$ python -q
>>> import numpy as np
>>> import numpy.linalg as la
>>> np.set_printoptions(precision=3, suppress=True, linewidth=100)
>>> tidy = lambda a: np.round(a, 3) + 0
>>> E = np.array([[4.0, 1.0], [1.0, 4.0]])
>>> w, V = la.eigh(E)
>>> w
array([3., 5.])
>>> tidy(np.abs(V[:, -1]))
array([0.707, 0.707])
>>> (w > 1e-8).sum(), (w < -1e-8).sum()
(np.int64(2), np.int64(0))
>>> print(tidy(la.eigvalsh(E + 3 * np.eye(2))))
[6. 8.]
>>> x = np.ones(2)
>>> for _ in range(6):
...     x = E @ x
...     x /= la.norm(x)
...     print(round(x @ E @ x, 3))
... 
5.0
5.0
5.0
5.0
5.0
5.0
>>> tidy(x)
array([0.707, 0.707])
>>> tidy(la.eigvalsh(E)[-1])
np.float64(5.0)
>>> x = np.array([-3, 0])
>>> rhs = E @ x
>>> rhs
array([-12.,  -3.])
>>> tidy(la.solve(E, rhs + E[:, 1]))
array([-3.,  1.])
>>> tidy(la.solve(E, 3 * rhs))
array([-9.,  0.])
>>> M = np.loadtxt("m.csv", delimiter=",")
>>> print(tidy(M))
[[ 0.5    0.866  0.   ]
 [-0.866  0.5    0.   ]
 [ 0.     0.     1.   ]]
>>> # 2 groups of indices that never mix
>>> x = np.array([3, 2, 7])
>>> rhs = M @ x
>>> tidy(rhs)
array([ 3.232, -1.598,  7.   ])
>>> tidy(la.solve(M, 5 * rhs))
array([15., 10., 35.])
>>> print(tidy(la.solve(M, rhs)))
[3. 2. 7.]
>>> tidy(la.solve(M, M[:, 2]))
array([0., 0., 1.])
>>> tidy(la.solve(M.T, M[2]))
array([0., 0., 1.])
>>> C2 = M.T @ M
>>> tidy(C2)
array([[1., 0., 0.],
       [0., 1., 0.],
       [0., 0., 1.]])
>>> np.allclose(C2, C2.T)
True
>>> print(tidy(la.svd(M, compute_uv=False) ** 2))
[1. 1. 1.]
>>> np.trace(C2), (M ** 2).sum()
(np.float64(3.0), np.float64(3.0))
>>> x = np.array([3, 0, 0])
>>> tidy(la.norm(x)), tidy(la.norm(M @ x))
(np.float64(3.0), np.float64(3.0))
>>> tidy(M.T @ (M @ x))
array([3., 0., 0.])
>>> tidy(np.abs(la.eigvals(M)))
array([1., 1., 1.])
>>> 3 - la.matrix_rank(M - np.eye(3), tol=1e-8)
np.int64(1)
>>> def softmax(z):
...     e = np.exp(z - z.max(axis=-1, keepdims=True))
...     return e / e.sum(axis=-1, keepdims=True)
... 
>>> print(tidy(softmax(M[0] + -2)))
[0.328 0.473 0.199]
>>> S = M @ M.T / np.sqrt(3)
>>> tidy(softmax(S))
array([[0.471, 0.264, 0.264],
       [0.264, 0.471, 0.264],
       [0.264, 0.264, 0.471]])
>>> W0 = np.array([[2, 1], [3, 4], [1, 7]])
>>> W0[:, 0] = -3 * W0[:, 1]
>>> W0
array([[ -3,   1],
       [-12,   4],
       [-21,   7]])
>>> left, s, vt = la.svd(W0)
>>> V = vt[:(s > 1e-8).sum()]
>>> rng = np.random.default_rng(85283)
>>> x = W0[0] + -2 * W0[1] + rng.integers(2) * np.eye(2)[1]
>>> x
array([21., -7.])
>>> tidy(la.norm(x - V.T @ V @ x))
np.float64(0.0)
>>> la.matrix_rank(np.vstack([W0, x]))
np.int64(1)
>>> tidy(V.T @ V)
array([[ 0.9, -0.3],
       [-0.3,  0.1]])
>>> np.allclose(V.T @ V @ x, x)
True
>>> tidy(np.diag(V.T @ V))
array([0.9, 0.1])
>>> C = np.array([[5, 5, -5]])
>>> m1 = rng.normal(size=(20, 1)) @ C + np.array([9, 9, -5])
>>> tidy(m1)
array([[  3.108,   3.108,   0.892],
       [ 11.331,  11.331,  -7.331],
       [ 10.931,  10.931,  -6.931],
       [  9.975,   9.975,  -5.975],
       [ 10.497,  10.497,  -6.497],
       [  3.958,   3.958,   0.042],
       [ 11.123,  11.123,  -7.123],
       [  9.546,   9.546,  -5.546],
       [ 10.408,  10.408,  -6.408],
       [  6.834,   6.834,  -2.834],
       [ 12.528,  12.528,  -8.528],
       [ 15.477,  15.477, -11.477],
       [  6.064,   6.064,  -2.064],
       [  8.342,   8.342,  -4.342],
       [ 11.252,  11.252,  -7.252],
       [ 13.159,  13.159,  -9.159],
       [ 12.875,  12.875,  -8.875],
       [  4.548,   4.548,  -0.548],
       [ 13.286,  13.286,  -9.286],
       [  5.44 ,   5.44 ,  -1.44 ]])
>>> # column 1 repeats column 0
>>> dist = la.norm(m1[:, None] - m1[None], axis=-1)
>>> dist.shape
(20, 20)
>>> (dist + 1e9 * np.eye(20)).round(6).argmin(axis=1)
array([ 5, 14,  6,  7,  8, 17, 14,  3,  4, 12, 16, 18, 19,  7,  1, 18, 15,  5, 15, 12])
>>> dist[14].round(6).argsort(kind="stable")[:4]
array([14,  1,  6,  2])
>>> dist.mean(axis=1).argmax()
np.int64(0)
>>> C2 = np.cov(m1, rowvar=False)
>>> C2.shape
(3, 3)
>>> tidy(C2)
array([[ 12.104,  12.104, -12.104],
       [ 12.104,  12.104, -12.104],
       [-12.104, -12.104,  12.104]])
>>> print(np.corrcoef(m1.T))
[[ 1.  1. -1.]
 [ 1.  1. -1.]
 [-1. -1.  1.]]
>>> np.corrcoef(m1[:, 1], m1[:, 0])[0, 1]
np.float64(1.0)
>>> la.lstsq(m1[:-1].T, m1[-1])[2]
np.int32(2)
>>> np.abs(np.diag(la.qr(m1)[1])) > 1e-9
array([ True, False,  True])
>>> np.unique(m1.round(6), axis=0).shape
(20, 3)
>>> np.allclose(m1[:-1].T @ la.lstsq(m1[:-1].T, m1[-1])[0], m1[-1])
True
>>> f = np.array([1, 2]) + 0.5
>>> feats = np.eye(2) - 2 * np.outer(f, f) / (f @ f)
>>> tidy(feats)
array([[ 0.471, -0.882],
       [-0.882, -0.471]])
>>> # columns are unit length and at right angles
>>> w, V = la.eigh(feats)
>>> tidy(la.eigvalsh(feats + -2 * np.eye(2)))
array([-3., -1.])
>>> tidy(V.T @ feats @ V)
array([[-1.,  0.],
       [ 0.,  1.]])
>>> (w > 1e-8).sum(), (w < -1e-8).sum()
(np.int64(1), np.int64(1))
>>> w
array([-1.,  1.])
>>> w, V = la.eigh(feats)
>>> x = np.array([-1, 0])
>>> tidy(x @ feats @ x / (x @ x)), w[0], w[-1]
(np.float64(0.471), np.float64(-1.0), np.float64(1.0))
>>> tidy(la.eigvalsh(feats[1:, 1:]))
array([-0.471])
>>> print(tidy(x @ feats @ x))
0.471
>>> print(tidy(V * np.abs(w) @ V.T))
[[1. 0.]
 [0. 1.]]
>>> left, s, vt = la.svd(feats, full_matrices=False)
>>> np.allclose(left * s @ vt, feats)
True
>>> (s > 1e-8).sum()
np.int64(2)
>>> tidy(left.T @ feats @ vt.T)
array([[1., 0.],
       [0., 1.]])
>>> X = np.loadtxt("dump.csv", delimiter=",")
>>> X
array([[ 14.511,   7.21 , -11.724],
       [  7.415, -16.685,   8.164],
       [-19.239,   4.676,  -2.83 ],
       [  6.779,  -2.419,  18.66 ],
       [ 12.011,  -3.88 , -15.514],
       [  7.384,   9.97 ,  15.687],
       [ 18.728,   4.908,  -5.016],
       [  0.305, -16.926, -10.649],
       [-11.111,   5.654,  15.639],
       [-18.482,   6.822,   3.448],
       [-11.692, -14.582,   7.119],
       [ 10.346, -12.706,  11.468],
       [-12.807,  13.975,  -6.377],
       [ -0.265,  13.457, -14.794],
       [  1.146,  12.236,  15.779]])
>>> proj = np.triu(np.array([[-1, 1], [-3, 0]]), 1) + np.eye(2)
>>> Y = proj @ feats @ la.inv(proj)
>>> la.matrix_rank(Y)
np.int64(2)
>>> tidy(np.trace(Y)), tidy(np.trace(feats))
(np.float64(0.0), np.float64(0.0))
>>> tidy(la.det(Y))
np.float64(-1.0)
>>> print(np.poly(Y))
[ 1.  0. -1.]
>>> C2 = np.cov(X, rowvar=False)
>>> tidy(np.polyfit(X[:, 0], X[:, 1], 1))
array([-0.159,  0.834])
>>> np.argsort(-X.std(axis=0).round(6), kind="stable")
array([0, 2, 1])
>>> tidy(C2)
array([[150.269, -23.857, -14.606],
       [-23.857, 125.191, -11.592],
       [-14.606, -11.592, 148.322]])
>>> tidy(la.eigvalsh(C2)[::-1])
array([167.703, 152.269, 103.809])
>>> np.argwhere(np.triu(np.abs(np.corrcoef(X.T)) > 0.8, 1))
array([], shape=(0, 2), dtype=int64)
>>> C = X[[12, 1]].astype(float)
>>> for _ in range(6):
...     labels = la.norm(X[:, None] - C, axis=-1).argmin(axis=1)
...     C = np.array([X[labels == j].mean(axis=0) for j in range(2)])
... 
>>> labels
array([1, 1, 0, 1, 1, 1, 1, 1, 0, 0, 1, 1, 0, 0, 0])
>>> print(np.abs(C[1] - C[0]).argmax())
0
>>> print(tidy(C))
[[-10.126   9.47    1.811]
 [  7.31   -5.012   2.022]]
>>> W1 = np.array([[2, 3, 2, 3, 2, 3], [2, 2, 1, 3, 0, 0]])
>>> coef = np.array([5, 5, -5, 1, 3, -5])
>>> H = np.maximum(W0 @ W1 + coef, 0)
>>> tidy((H > 0).mean(axis=0))
array([0.333, 0.   , 0.   , 0.   , 0.   , 0.   ])
>>> la.matrix_rank(H)
np.int64(1)
>>> (H > 0).astype(int)
array([[1, 0, 0, 0, 0, 0],
       [0, 0, 0, 0, 0, 0],
       [0, 0, 0, 0, 0, 0]])
>>> C = np.array([[0, 1], [0, 2], [2, 0], [2, 2], [1, 0], [2, 2]])
>>> (H @ C).round(6).argmax(axis=1)
array([1, 0, 0])
>>> arr = np.load("x.npy")
>>> arr
array([[ 1, -1,  1],
       [ 1,  0,  0],
       [ 1,  1,  1]])
>>> Y = la.invert(arr)
Traceback (most recent call last):
  File "<python-input-122>", line 1, in <module>
    Y = la.invert(arr)
        ^^^^^^^^^
AttributeError: module 'numpy.linalg' has no attribute 'invert'
>>> Y = arr ** -1
Traceback (most recent call last):
  File "<python-input-123>", line 1, in <module>
    Y = arr ** -1
        ~~~~^^~~~
ValueError: Integers to negative integer powers are not allowed.
>>> Y = la.inv(arr)
>>> print(np.allclose(Y, arr.T))
False
>>> print(tidy(la.det(arr) * la.det(Y)))
1.0
>>> tidy(la.inv(Y))
array([[ 1., -1.,  1.],
       [ 1.,  0.,  0.],
       [ 1.,  1.,  1.]])
>>> (np.abs(Y) > 1e-9).astype(int)
array([[0, 1, 0],
       [1, 0, 1],
       [1, 1, 1]])
>>> x = np.array([1, 0, 0])
>>> a = np.maximum(arr @ x, 0)
>>> arr * (a > 1e-9)[:, None]
array([[ 1, -1,  1],
       [ 1,  0,  0],
       [ 1,  1,  1]])
>>> arr.T @ a
array([3, 0, 2])
>>> tidy(np.tanh(arr @ x))
array([0.762, 0.762, 0.762])
>>> print(np.maximum(arr @ (3 * x), 0))
[3 3 3]
>>> np.maximum(arr @ x, 0) - np.maximum(-arr @ x, 0)
array([1, 1, 1])
>>> tidy(softmax(10 * arr[2]))
array([0.333, 0.333, 0.333])
>>> S = arr @ arr.T / np.sqrt(3)
>>> tidy(softmax(S))
array([[0.613, 0.193, 0.193],
       [0.333, 0.333, 0.333],
       [0.193, 0.193, 0.613]])
>>> softmax(S).round(6).argmax(axis=1)
array([0, 0, 2])
>>> tidy(softmax(S)[2] @ arr)
array([1.   , 0.42 , 0.807])
>>> x = np.array([5, 5, -1])
>>> print(np.sign((arr @ x).round(6)))
[-1  1  1]
>>> print(arr @ np.ones(3))
[1. 1. 3.]
>>> arr @ np.eye(3)[1]
array([-1.,  0.,  1.])
